In [1]: import numpy as np

In [2]: np.set_printoptions(precision=2, suppress=True, linewidth=140)

In [3]: F = np.array([[6, 0, 0], [0, 1, 6], [0, -7, -3]])

In [4]: G = F.T @ F

In [5]: print(np.allclose(G, G.T))
True

In [6]: print(np.trace(G), (F ** 2).sum())
131 131

In [7]: print(np.diag(G))
[36 50 45]

In [8]: B = np.array([[1, 1], [1, -1]])

In [9]: rng = np.random.default_rng(542)

In [10]: K = np.kron(B, np.kron(B, B))[rng.permutation(8)][:3]

In [11]: print(K)
[[ 1  1 -1 -1 -1 -1  1  1]
 [ 1 -1 -1  1 -1  1  1 -1]
 [ 1  1 -1 -1  1  1 -1 -1]]

In [12]: print(np.round(np.linalg.norm(F), 2))
11.45

In [13]: print(np.count_nonzero(F))
5

In [14]: print(F.sum(axis=1))
[  6   7 -10]

In [15]: print(F.sum(axis=0))
[ 6 -6  3]

In [16]: F[:, 3]
IndexError: index 3 is out of bounds for axis 1 with size 3


In [17]: print(F - F[0])
[[ 0  0  0]
 [-6  1  6]
 [-6 -7 -3]]

In [18]: print(np.abs(F).max())
7

In [19]: print(F.shape)
(3, 3)

In [20]: B = K / np.linalg.norm(K, axis=1)
ValueError: operands could not be broadcast together with shapes (3,8) (3,) 


In [21]: B = K / np.linalg.norm(K, axis=1, keepdims=True)

In [22]: G = B @ B.T

In [23]: print((G - 2 * np.eye(3)).round(6).argmax(axis=1))
[1 0 0]

In [24]: print(np.argwhere(np.triu(np.abs(G) > 0.95, 1)))
[]

In [25]: print((np.abs(G) > 0.9).astype(int))
[[1 0 0]
 [0 1 0]
 [0 0 1]]

In [26]: x = np.array([2, 0, 1, 2, 1, 1, 1, 0])

In [27]: print(np.einsum("ij,j->i", K, x))
[-2  4  0]

In [28]: x @ K
ValueError: matmul: Input operand 1 has a mismatch in its core dimension 0, with gufunc signature (n?,k),(k,m?)->(n?,m?) (size 3 is different from 8)


In [29]: print(K * x)
[[ 2  0 -1 -2 -1 -1  1  0]
 [ 2  0 -1  2 -1  1  1  0]
 [ 2  0 -1 -2  1  1 -1  0]]

In [30]: B = np.array([[0, -1],
    ...:     [2, -1],
    ...:     [-2, 2],
    ...:     [-3, -2],
    ...:     [-2, 0],
    ...:     [-3, -1],
    ...:     [-2, -3],
    ...:     [2, -3]])

In [31]: print(np.einsum("ik,kj->ji", K, B))
[[12 -8  2]
 [-7 -5  3]]

In [32]: B @ K
ValueError: matmul: Input operand 1 has a mismatch in its core dimension 0, with gufunc signature (n?,k),(k,m?)->(n?,m?) (size 3 is different from 2)


In [33]: print(K @ B)
[[12 -7]
 [-8 -5]
 [ 2  3]]

In [34]: np.einsum("ij,ij->", K, B)
ValueError: operands could not be broadcast together with remapped shapes [original->remapped]: (3,8)->(3,8) (8,2)->(8,2) 


In [35]: print(np.vstack([K, B.T]).shape)
(5, 8)

In [36]: print(np.einsum("ik,kj->ij", K, B))
[[12 -7]
 [-8 -5]
 [ 2  3]]

In [37]: print(np.einsum("ij,ij->i", K, K))
[8 8 8]

In [38]: theta = np.radians(45)

In [39]: Rm = np.eye(8)

In [40]: Rm[0, 0] = Rm[3, 3] = np.cos(theta)

In [41]: Rm[0, 3], Rm[3, 0] = -np.sin(theta), np.sin(theta)

In [42]: print(Rm)
[[ 0.71  0.    0.   -0.71  0.    0.    0.    0.  ]
 [ 0.    1.    0.    0.    0.    0.    0.    0.  ]
 [ 0.    0.    1.    0.    0.    0.    0.    0.  ]
 [ 0.71  0.    0.    0.71  0.    0.    0.    0.  ]
 [ 0.    0.    0.    0.    1.    0.    0.    0.  ]
 [ 0.    0.    0.    0.    0.    1.    0.    0.  ]
 [ 0.    0.    0.    0.    0.    0.    1.    0.  ]
 [ 0.    0.    0.    0.    0.    0.    0.    1.  ]]

In [43]: B = K @ Rm.T

In [44]: print(B.round(2) + 0)
[[ 1.41  1.   -1.    0.   -1.   -1.    1.    1.  ]
 [ 0.   -1.   -1.    1.41 -1.    1.    1.   -1.  ]
 [ 1.41  1.   -1.    0.    1.    1.   -1.   -1.  ]]
